$ python -q
>>> import numpy as np
>>> np.set_printoptions(precision=1, suppress=True, linewidth=140)
>>> E = np.load("block9.npy")
>>> print(E)
[[ 0.  0.  0.]
 [ 0.  3. -1.]
 [ 0. -1.  2.]]
>>> # symmetric
>>> np.linalg.cond(E) > 100
np.True_
>>> vals, evecs = np.linalg.eigh(E)
>>> x = np.array([7, 4, -4])
>>> np.round(x @ E @ x / (x @ x), 1), vals[0], round(float(vals[-1]), 1)
(np.float64(1.4), np.float64(0.0), 3.6)
>>> evecs * np.maximum(vals, 0) @ evecs.T
array([[ 0.,  0.,  0.],
       [ 0.,  3., -1.],
       [ 0., -1.,  2.]])
>>> x @ E @ x
np.float64(112.0)
>>> evecs * np.abs(vals) @ evecs.T
array([[ 0.,  0.,  0.],
       [ 0.,  3., -1.],
       [ 0., -1.,  2.]])
>>> print(np.abs(E).sum(axis=1).max(), np.round(np.abs(vals).max(), 1))
4.0 3.6
>>> r = np.linalg.matrix_rank(E)
>>> r
np.int64(2)
>>> ns = np.linalg.svd(E)[2][r:].T
>>> [int(np.linalg.matrix_rank(np.delete(E, i, axis=0))) for i in range(3)]
[2, 1, 1]
>>> np.allclose(E @ ns, 0)
True
>>> print(E @ ns)
[[0.]
 [0.]
 [0.]]
>>> ns.shape
(3, 1)
>>> np.abs(np.diag(np.linalg.qr(E)[1])) > 1e-9
array([False,  True,  True])
>>> E @ np.linalg.pinv(E) @ E
array([[ 0.,  0.,  0.],
       [ 0.,  3., -1.],
       [ 0., -1.,  2.]])
>>> np.allclose(E[:-1].T @ np.linalg.lstsq(E[:-1].T, E[-1])[0], E[-1])
False
>>> u = np.array([4, -2, -2])
>>> r1 = np.array([0, -1, 2, -1, -2])
>>> arr = np.outer(u, r1)
>>> arr
array([[ 0, -4,  8, -4, -8],
       [ 0,  2, -4,  2,  4],
       [ 0,  2, -4,  2,  4]])
>>> r = np.linalg.matrix_rank(arr)
>>> r
np.int64(1)
>>> ns = np.linalg.svd(arr)[2][r:].T
>>> np.round(arr @ ns, 1) + 0
array([[0., 0., 0., 0.],
       [0., 0., 0., 0.],
       [0., 0., 0., 0.]])
>>> np.linalg.matrix_rank(arr.T @ arr), np.linalg.matrix_rank(arr @ arr.T)
(np.int64(1), np.int64(1))
>>> [int(np.linalg.matrix_rank(np.delete(arr, i, axis=0))) for i in range(3)]
[1, 1, 1]
>>> [int(np.linalg.matrix_rank(arr[:, :j + 1])) for j in range(5)]
[0, 1, 1, 1, 1]
>>> np.unique(arr.round(6), axis=0).shape
(2, 5)
>>> B = np.array([[0, 3, 3], [1, 1, 2], [1, 2, 2], [0, 2, 1], [2, 3, 2]])
>>> print(np.einsum("ij->j", arr))
[0 0 0 0 0]
>>> np.einsum("ik,kj->ji", arr, B)
array([[-12,   6,   6],
       [-20,  10,  10],
       [-12,   6,   6]])
>>> np.linalg.matrix_rank(np.vstack([arr, B.T]))
np.int64(4)
>>> arr @ B
array([[-12, -20, -12],
       [  6,  10,   6],
       [  6,  10,   6]])
>>> np.vstack([arr, B.T]).shape
(6, 5)
>>> blk = np.stack([arr, 2 * arr, arr[::-1]])
>>> np.linalg.norm(blk, axis=(1, 2))
array([15.5, 31. , 15.5])
>>> np.einsum("bij,cij->bc", blk, blk)
array([[ 240,  480, -120],
       [ 480,  960, -240],
       [-120, -240,  240]])
>>> np.linalg.matrix_rank(arr, rtol=0.1)
np.int64(1)
>>> round(float(np.linalg.norm(arr, 2) / np.linalg.norm(arr)), 1)
1.0
>>> print([round(float(x), 1) for x in np.linalg.svd(arr, compute_uv=False)[:3]])
[15.5, 0.0, 0.0]
>>> J = np.load("layer4.npy")
>>> print(J)
[[ 2.1 -0.3  2.2 -3.1  0.1 -2.5]
 [ 1.  -1.8 -0.4 -0.9 -1.5 -4.2]
 [-2.5  0.6  1.6 -2.4 -2.1 -2.4]
 [ 0.   0.4 -1.  -2.8 -2.7 -2.9]
 [-1.3 -3.6  1.  -1.   1.7  2.4]
 [ 0.9  1.5 -1.7  2.9  1.8  2.7]
 [ 2.9 -3.4  0.7 -1.6 -1.4  0.4]
 [-3.  -3.1  1.3 -0.1 -1.7  1.3]
 [ 0.7 -1.8  2.9 -2.  -2.6  1.4]
 [ 0.  -1.5 -0.4  2.2 -4.2 -0.2]
 [ 0.9  3.6 -0.6 -1.4 -0.3  2.9]
 [-1.1 -1.2 -0.6 -4.5 -0.9  0.7]
 [ 2.1 -1.7  0.7  4.   0.9 -0.2]
 [-2.1 -1.6 -1.5  2.6 -2.4  1.9]
 [-0.4 -3.4  3.4 -0.7  1.1  0.3]
 [ 2.5 -1.4 -3.2  0.4 -2.4 -1. ]
 [-1.8  2.9 -2.6  0.6 -2.  -1.4]
 [ 0.8 -3.8  1.4  2.6 -0.5 -1. ]
 [ 2.1  1.  -0.5  0.3  4.4 -0.7]
 [ 1.   1.7 -1.3 -3.3  0.6 -2.8]
 [-2.7  2.5  2.5  0.3  1.7 -1.5]
 [ 1.2 -0.9  2.7 -0.6  3.8  0.8]
 [-0.1  3.1 -3.6  0.7 -0.2  1.4]
 [ 0.8  4.3  0.6 -2.3 -0.6  0.3]
 [-2.2  2.  -1.6 -0.3 -3.1  1.9]
 [-4.1  0.1 -0.7 -1.8  0.6  1.9]
 [-2.5 -0.3  0.2 -2.  -2.9 -2.5]
 [-2.6 -2.5 -0.4 -3.2 -1.2 -0.2]
 [ 2.2  2.7  2.1 -1.7 -2.3 -0.2]
 [ 0.8  0.6  0.2 -2.2  4.4  0. ]]
>>> gram = np.cov(J, rowvar=False)
>>> np.linalg.eigvalsh(gram)[::-1]
array([6.2, 5.8, 5.1, 3.9, 2.2, 1.9])
>>> print(np.argwhere(np.triu(np.abs(np.corrcoef(J.T)) > 0.8, 1)))
[]
>>> np.median(J, axis=0)
array([ 0.3, -0.3, -0.1, -0.9, -0.8, -0.1])
>>> J.std(axis=0)
array([1.9, 2.3, 1.8, 2. , 2.2, 1.8])
>>> np.round(np.corrcoef(J.T), 1) + 0
array([[ 1. ,  0. ,  0.1,  0.1,  0.2, -0.1],
       [ 0. ,  1. , -0.3, -0.1,  0.1,  0. ],
       [ 0.1, -0.3,  1. , -0.2,  0.2, -0.1],
       [ 0.1, -0.1, -0.2,  1. ,  0. ,  0.3],
       [ 0.2,  0.1,  0.2,  0. ,  1. ,  0.2],
       [-0.1,  0. , -0.1,  0.3,  0.2,  1. ]])
>>> np.polyfit(J[:, 1], J[:, 3], 1)
array([-0.1, -0.7])
>>> gram.round(1) + 0
array([[ 3.7,  0. ,  0.2,  0.4,  0.9, -0.5],
       [ 0. ,  5.5, -1.4, -0.6,  0.4,  0. ],
       [ 0.2, -1.4,  3.2, -0.7,  0.8, -0.2],
       [ 0.4, -0.6, -0.7,  4.3,  0.2,  1. ],
       [ 0.9,  0.4,  0.8,  0.2,  4.9,  0.7],
       [-0.5,  0. , -0.2,  1. ,  0.7,  3.4]])
>>> gram.shape
(6, 6)
>>> mat = np.array([[1, 1, -1], [-1, -3, -1], [-1, -2, 3], [3, -2, -3], [-3, 3, 1]])
>>> mat[:, 2] = 2 * mat[:, 0]
>>> mat
array([[ 1,  1,  2],
       [-1, -3, -2],
       [-1, -2, -2],
       [ 3, -2,  6],
       [-3,  3, -6]])
>>> # looks like rank 2
>>> U, sv, Vh = np.linalg.svd(mat)
>>> evecs = Vh[:(sv > 1e-8).sum()]
>>> rng = np.random.default_rng(38007)
>>> x = mat[1] + -1 * mat[0] + rng.integers(2) * np.eye(3)[0]
>>> x
array([-1., -4., -4.])
>>> print(np.diag(evecs.T @ evecs))
[0.2 1.  0.8]
>>> np.allclose(evecs.T @ evecs @ x, x)
False
